In [1]: import numpy as np

In [2]: import numpy.linalg as la

In [3]: np.set_printoptions(precision=4, suppress=True, linewidth=160, sign=" ")

In [4]: def tidy(a):
   ...:     return np.round(a, 4) + 0
   ...: 

In [5]: F = np.array([[0, -2, 0, 0, -2, 1, 0],
   ...:     [2, 0, -1, 1, 1, 3, 3],
   ...:     [0, 1, 0, -2, -1, 1, -1],
   ...:     [0, -1, 2, 0, 1, 2, 0],
   ...:     [2, -1, 1, -1, 0, 3, 0],
   ...:     [-1, -3, -1, -2, -3, 0, -2],
   ...:     [0, -3, 1, 0, 0, 2, 0]])

In [6]: # antisymmetric, zero diagonal

In [7]: x0 = np.array([1, 0, -1, 1, 3, 1, 2])

In [8]: tidy(la.svd(F, compute_uv=False))
Out[8]: array([ 6.5953,  6.5953,  3.2381,  3.2381,  1.0086,  1.0086,  0.    ])

In [9]: tidy(la.det(F))
Out[9]: np.float64(0.0)

In [10]: tidy(la.eigvals(F).real)
Out[10]: array([ 0.,  0.,  0.,  0.,  0.,  0.,  0.])

In [11]: Q = la.solve(np.eye(7) - F, np.eye(7) + F)

In [12]: tidy(Q @ Q.T)
Out[12]: 
array([[ 1.,  0.,  0.,  0.,  0.,  0.,  0.],
       [ 0.,  1.,  0.,  0.,  0.,  0.,  0.],
       [ 0.,  0.,  1.,  0.,  0.,  0.,  0.],
       [ 0.,  0.,  0.,  1.,  0.,  0.,  0.],
       [ 0.,  0.,  0.,  0.,  1.,  0.,  0.],
       [ 0.,  0.,  0.,  0.,  0.,  1.,  0.],
       [ 0.,  0.,  0.,  0.,  0.,  0.,  1.]])
